>>> import numpy as np
>>> from numpy import linalg as LA
>>> np.set_printoptions(suppress=True, linewidth=100)
>>> rd = lambda a: np.round(a, 2) + 0
>>> feats = np.loadtxt("dump.csv", delimiter=",")
>>> feats
array([[ 1.24,  3.07,  6.8 ,  1.91],
       [ 0.77,  0.87,  4.03,  3.27],
       [ 2.38,  4.06,  9.73,  2.42],
       [ 0.59,  2.65,  6.4 ,  0.36],
       [ 0.99,  1.22,  3.31,  4.67],
       [ 1.47,  4.21, 10.6 , -1.2 ],
       [-1.14, -0.57, -0.07,  1.65],
       [-0.87,  1.15,  2.81, -0.43],
       [-0.18, -0.27,  0.86,  3.59],
       [ 0.62,  1.64,  4.27,  2.58],
       [-1.02,  0.97,  3.16, -1.23]])
>>> Z = feats[[2, 0]].astype(float)
>>> for _ in range(7):
...     lab = LA.norm(feats[:, None] - Z, axis=-1).argmin(axis=1)
...     Z = np.array([feats[lab == j].mean(axis=0) for j in range(2)])
... 
>>> lab
array([0, 1, 0, 0, 1, 0, 1, 1, 1, 1, 1])
>>> np.abs(Z[1] - Z[0]).argmax()
np.int64(2)
>>> np.bincount(lab)
array([4, 7])
>>> rd(Z[1] - Z[0])
array([-1.54, -2.78, -5.76,  1.14])
>>> Ac = feats - feats.mean(axis=0)
>>> Uu, sv, vt = LA.svd(Ac, full_matrices=False)
>>> (np.sign(Uu[:, 0]) == np.sign(Uu[0, 0])).astype(int)
array([1, 0, 1, 1, 0, 1, 0, 0, 0, 0, 0])
>>> rd(sv)
array([12.27,  6.31,  0.75,  0.01])
>>> rd((sv ** 2).sum() ** 2 / (sv ** 4).sum())
np.float64(1.5)
>>> x = np.array([1, 0, 3, 0])
>>> y = feats @ x
>>> c, lr = np.zeros(4), 1 / LA.norm(feats, 2) ** 2
>>> for i in range(20):
...     c -= lr * feats.T @ (feats @ c - y)
...     if i % 5 == 0: print(i, round(LA.norm(feats @ c - y), 2))
... 
0 2.78
5 1.73
10 1.31
15 1.16
>>> rd(LA.cond(feats))
np.float64(27.99)
>>> Ac = feats - feats.mean(axis=0)
>>> evecs = LA.svd(Ac)[2][:3]
>>> Y = Ac - Ac @ evecs.T @ evecs
>>> LA.norm(Y, axis=1).round(6).argmax()
np.int64(2)
>>> rd(np.diag(evecs.T @ evecs))
array([0.18, 1.  , 0.91, 0.91])
>>> A = np.load("x.npy")
>>> A
array([[-1,  2, -1,  1,  2],
       [ 2, -1,  2, -1,  1],
       [ 1,  2, -1,  2, -1],
       [-1,  1,  2, -1,  2],
       [ 2, -1,  1,  2, -1]])
>>> blk = np.stack([A, 5 * A, A[::-1]])
>>> rd(LA.norm(blk, axis=(1, 2)))
array([ 7.42, 37.08,  7.42])
>>> LA.matrix_rank(blk)
array([5, 5, 5])
>>> x = np.array([1, 2, 0, 1, 2])
>>> A @ x
array([8, 1, 5, 4, 0])
>>> A * x
array([[-1,  4,  0,  1,  4],
       [ 2, -2,  0, -1,  2],
       [ 1,  4,  0,  2, -2],
       [-1,  2,  0, -1,  4],
       [ 2, -2,  0,  2, -2]])
>>> A @ np.ones(5)
array([3., 3., 3., 3., 3.])
>>> A @ np.eye(5)[1]
array([ 2., -1.,  2.,  1., -1.])
>>> A @ (2 * x)
array([16,  2, 10,  8,  0])
>>> LA.norm(A @ x) <= LA.norm(A, 2) * LA.norm(x) + 1e-9
np.True_
>>> (A @ x).argmax()
np.int64(0)
>>> A[1] @ A[2]
np.int64(-5)
>>> rd(LA.norm(A[1], 1)), rd(LA.norm(A[1], np.inf))
(np.float64(7.0), np.float64(2.0))
>>> rd(LA.norm(A, 1)), rd(LA.norm(A, np.inf))
(np.float64(7.0), np.float64(7.0))
>>> Y = np.array([[0, -2], [2, 0], [2, 2], [0, 2], [-1, 1]])
>>> np.einsum("ik,kj->ji", A, Y)
array([[ 0,  1,  3,  4,  1],
       [ 4, -1, -1,  6,  1]])
>>> np.einsum("ij,ij->i", A, A)
array([11, 11, 11, 11, 11])
>>> LA.matrix_rank(A @ Y)
np.int64(2)
>>> rng = np.random.default_rng(35703)
>>> lab = rng.permutation(5)
>>> lab
array([3, 4, 1, 0, 2])
>>> Y = A[lab][:, lab]
>>> np.trace(Y)
np.int64(-5)
>>> Y
array([[-1,  2,  1, -1,  2],
       [ 2, -1, -1,  2,  1],
       [-1,  1, -1,  2,  2],
       [ 1,  2,  2, -1, -1],
       [ 2, -1,  2,  1, -1]])
>>> mat = np.load("run9.npy")
>>> rd(mat)
array([[ 0.32,  1.51,  0.27, -2.56],
       [-1.8 ,  0.61, -2.32, -0.11],
       [-2.22,  0.65,  1.88,  0.31],
       [-0.85, -2.43,  0.1 , -1.54]])
>>> r0 = np.array([-9, -7])
>>> rd(np.polyval(r0, mat[0]))
array([ -9.86, -20.63,  -9.46,  16.  ])
>>> rd(np.correlate(mat[0], mat[1], "full"))
array([-0.04, -0.91, -3.35,  0.  ,  3.37, -2.04,  4.6 ])
>>> F = np.loadtxt("layer13.csv", delimiter=",")
>>> F
array([[-1.,  0.,  0.],
       [ 0.,  0.,  0.],
       [ 0.,  0.,  2.]])
>>> proj = np.triu(np.array([[0, 0, 0], [2, 0, 2], [3, 0, 0]]), 1) + np.eye(3)
>>> Y = proj @ F @ LA.inv(proj)
>>> np.trace(Y), np.trace(F)
(np.float64(1.0), np.float64(1.0))
>>> proj @ F - F @ proj
array([[0., 0., 0.],
       [0., 0., 4.],
       [0., 0., 0.]])
>>> rd(np.fft.fft(A[0]))
array([ 3.  +0.j  ,  0.24+1.18j, -4.24-1.9j , -4.24+1.9j ,  0.24-1.18j])
>>> np.abs(np.diag(LA.qr(F)[1])) > 1e-9
array([ True, False,  True])
>>> np.allclose(F[:-1].T @ LA.lstsq(F[:-1].T, F[-1])[0], F[-1])
False
>>> rd(F @ LA.pinv(F) @ F)
array([[-1.,  0.,  0.],
       [ 0.,  0.,  0.],
       [ 0.,  0.,  2.]])
>>> try:
...     LA.inv(F)
... except LA.LinAlgError as e:
...     print("failed:", e)
... 
failed: Singular matrix
>>> rd(np.trace(LA.pinv(F) @ F))
np.float64(2.0)
>>> rd(LA.norm(F) ** 2 / LA.norm(F, 2) ** 2)
np.float64(1.25)
>>> rd(LA.norm(F, 2))
np.float64(2.0)
>>> rd(LA.norm(F, 1)), rd(LA.norm(F, np.inf))
(np.float64(2.0), np.float64(2.0))
>>> rd(LA.norm(F, axis=1))
array([1., 0., 2.])
>>> F[2] @ F[1]
np.float64(0.0)
>>> rd(LA.norm(F, "nuc"))
np.float64(3.0)
>>> rd(LA.norm(F[2] - F[1]))
np.float64(2.0)
>>> J = np.loadtxt("a.csv", delimiter=",")
>>> rd(J)
array([[-2.71, -0.91,  0.45, -0.56, -0.33],
       [-0.91,  0.36, -2.24,  0.95,  1.38],
       [ 0.45, -2.24,  0.52,  0.14,  1.17],
       [-0.56,  0.95,  0.14, -0.28, -0.55],
       [-0.33,  1.38,  1.17, -0.55,  1.12]])
>>> rd(np.kron(np.eye(2, dtype=int), J))
array([[-2.71, -0.91,  0.45, -0.56, -0.33,  0.  ,  0.  ,  0.  ,  0.  ,  0.  ],
       [-0.91,  0.36, -2.24,  0.95,  1.38,  0.  ,  0.  ,  0.  ,  0.  ,  0.  ],
       [ 0.45, -2.24,  0.52,  0.14,  1.17,  0.  ,  0.  ,  0.  ,  0.  ,  0.  ],
       [-0.56,  0.95,  0.14, -0.28, -0.55,  0.  ,  0.  ,  0.  ,  0.  ,  0.  ],
       [-0.33,  1.38,  1.17, -0.55,  1.12,  0.  ,  0.  ,  0.  ,  0.  ,  0.  ],
       [ 0.  ,  0.  ,  0.  ,  0.  ,  0.  , -2.71, -0.91,  0.45, -0.56, -0.33],
       [ 0.  ,  0.  ,  0.  ,  0.  ,  0.  , -0.91,  0.36, -2.24,  0.95,  1.38],
       [ 0.  ,  0.  ,  0.  ,  0.  ,  0.  ,  0.45, -2.24,  0.52,  0.14,  1.17],
       [ 0.  ,  0.  ,  0.  ,  0.  ,  0.  , -0.56,  0.95,  0.14, -0.28, -0.55],
       [ 0.  ,  0.  ,  0.  ,  0.  ,  0.  , -0.33,  1.38,  1.17, -0.55,  1.12]])
>>> rd(LA.det(J.T))
np.float64(0.0)
>>> rd(LA.eigvals(J).sum().real)
np.float64(-1.0)
>>> rd(np.poly(J))
array([  1.,   1., -15.,  -9.,  54.,   0.])
>>> Uu, sv, vt = LA.svd(J)
>>> evecs = vt[:(sv > 1e-8).sum()]
>>> x = J[2] + -2 * J[1] + rng.integers(2) * np.eye(5)[0]
>>> rd(x)
array([ 2.27, -2.96,  5.  , -1.75, -1.58])
>>> np.allclose(evecs.T @ evecs @ x, x)
True
>>> LA.matrix_rank(np.vstack([J, x]))
np.int64(4)
>>> rd(np.diag(evecs.T @ evecs))
array([0.98, 0.99, 0.85, 0.18, 0.99])
>>> [round(float(x), 2) for x in LA.svd(J, compute_uv=False)[:3]]
[3.0, 3.0, 3.0]
>>> rd(LA.norm(J, 2) / LA.norm(J))
np.float64(0.54)
>>> np.argsort(-LA.norm(J, axis=0).round(6), kind="stable")[:3]
array([0, 1, 2])
>>> w, evecs = LA.eigh(J)
>>> x = np.array([3, -1, 2, 2, -7])
>>> rd(x @ J @ x)
np.float64(57.93)
>>> rd(evecs * np.maximum(w, 0) @ evecs.T)
array([[ 0.11, -0.43,  0.31, -0.1 , -0.16],
       [-0.43,  1.65, -1.2 ,  0.39,  0.61],
       [ 0.31, -1.2 ,  1.46, -0.44,  0.47],
       [-0.1 ,  0.39, -0.44,  0.13, -0.1 ],
       [-0.16,  0.61,  0.47, -0.1 ,  1.64]])
>>> rd(x @ J @ x / (x @ x)), rd(w[0]), w[-1]
(np.float64(0.86), np.float64(-3.0), np.float64(3.0))
>>> (np.sign(evecs[:, -1].round(6)) == np.sign(evecs[0, -1].round(6))).astype(int)
array([1, 0, 1, 0, 0])
>>> blk = np.stack([J, -2 * J, J[::-1]])
>>> (blk @ J.T).shape
(3, 5, 5)
>>> LA.matrix_rank(blk)
array([4, 4, 4])
>>> LA.matrix_rank(blk.reshape(3, -1))
np.int64(2)
>>> W0 = np.array([[8, 15, 10, -15, -7, 4],
...     [-2, 0, 0, 0, -12, -6],
...     [-7, -12, -8, 12, 2, -5],
...     [-7, -12, -8, 12, 2, -5]])
>>> W0
array([[  8,  15,  10, -15,  -7,   4],
       [ -2,   0,   0,   0, -12,  -6],
       [ -7, -12,  -8,  12,   2,  -5],
       [ -7, -12,  -8,  12,   2,  -5]])
>>> rk = LA.matrix_rank(W0)
>>> rk
np.int64(2)
>>> ns = LA.svd(W0)[2][rk:].T
>>> [int(LA.matrix_rank(W0[:, :j + 1])) for j in range(6)]
[1, 2, 2, 2, 2, 2]
>>> [int(LA.matrix_rank(W0[:i])) for i in range(1, len(W0) + 1)]
[1, 2, 2, 2]
>>> rd(W0 @ ns)
array([[0., 0., 0., 0.],
       [0., 0., 0., 0.],
       [0., 0., 0., 0.],
       [0., 0., 0., 0.]])
>>> ns.shape
(6, 4)
>>> Y = W0 / LA.norm(W0, axis=1, keepdims=True)
>>> cov = Y @ Y.T
>>> (np.abs(cov) > 0.9).astype(int)
array([[1, 0, 1, 1],
       [0, 1, 0, 0],
       [1, 0, 1, 1],
       [1, 0, 1, 1]])
>>> np.argwhere(np.triu(np.abs(cov) > 0.95, 1))
array([[0, 2],
       [0, 3],
       [2, 3]])
>>> rd(LA.norm(Y, axis=1))
array([1., 1., 1., 1.])
>>> proj = np.triu(np.array([[0, 2, -1, 2, 2],
...     [-2, 0, 2, 1, 0],
...     [-1, 2, 0, 0, -1],
...     [-1, 2, -1, -2, -2],
...     [1, 1, 1, -1, 0]]), 1) + np.eye(5)
>>> Y = proj @ A @ LA.inv(proj)
>>> rd(np.poly(Y))
array([  1.,   5.,  -5., -55.,  25., -93.])
>>> Y
array([[  4., -10.,  34.,   1.,  35.],
       [  3.,  -2.,   9.,  -2.,   0.],
       [ -1.,   5., -13.,  -3., -17.],
       [ -5.,  13., -31.,  -8., -33.],
       [  2.,  -5.,  13.,   3.,  14.]])
>>> rd(LA.det(Y))
np.float64(93.0)
>>> LA.matrix_rank(Y)
np.int64(5)
>>> m1 = np.diag(np.array([0, 0, 1, 1, 2, 0]))
>>> m1
array([[0, 0, 0, 0, 0, 0],
       [0, 0, 0, 0, 0, 0],
       [0, 0, 1, 0, 0, 0],
       [0, 0, 0, 1, 0, 0],
       [0, 0, 0, 0, 2, 0],
       [0, 0, 0, 0, 0, 0]])
>>> # columns 0 and 1 are equal
>>> th = np.radians(30)
>>> r_ = np.eye(6)
>>> r_[1, 1] = r_[2, 2] = np.cos(th)
>>> r_[1, 2], r_[2, 1] = -np.sin(th), np.sin(th)
>>> rd(r_)
array([[ 1.  ,  0.  ,  0.  ,  0.  ,  0.  ,  0.  ],
       [ 0.  ,  0.87, -0.5 ,  0.  ,  0.  ,  0.  ],
       [ 0.  ,  0.5 ,  0.87,  0.  ,  0.  ,  0.  ],
       [ 0.  ,  0.  ,  0.  ,  1.  ,  0.  ,  0.  ],
       [ 0.  ,  0.  ,  0.  ,  0.  ,  1.  ,  0.  ],
       [ 0.  ,  0.  ,  0.  ,  0.  ,  0.  ,  1.  ]])
>>> Y = m1 @ r_.T
>>> rd(LA.det(r_)), rd(np.trace(r_))
(np.float64(1.0), np.float64(5.73))
>>> np.allclose(LA.norm(m1, axis=1), LA.norm(Y, axis=1))
True
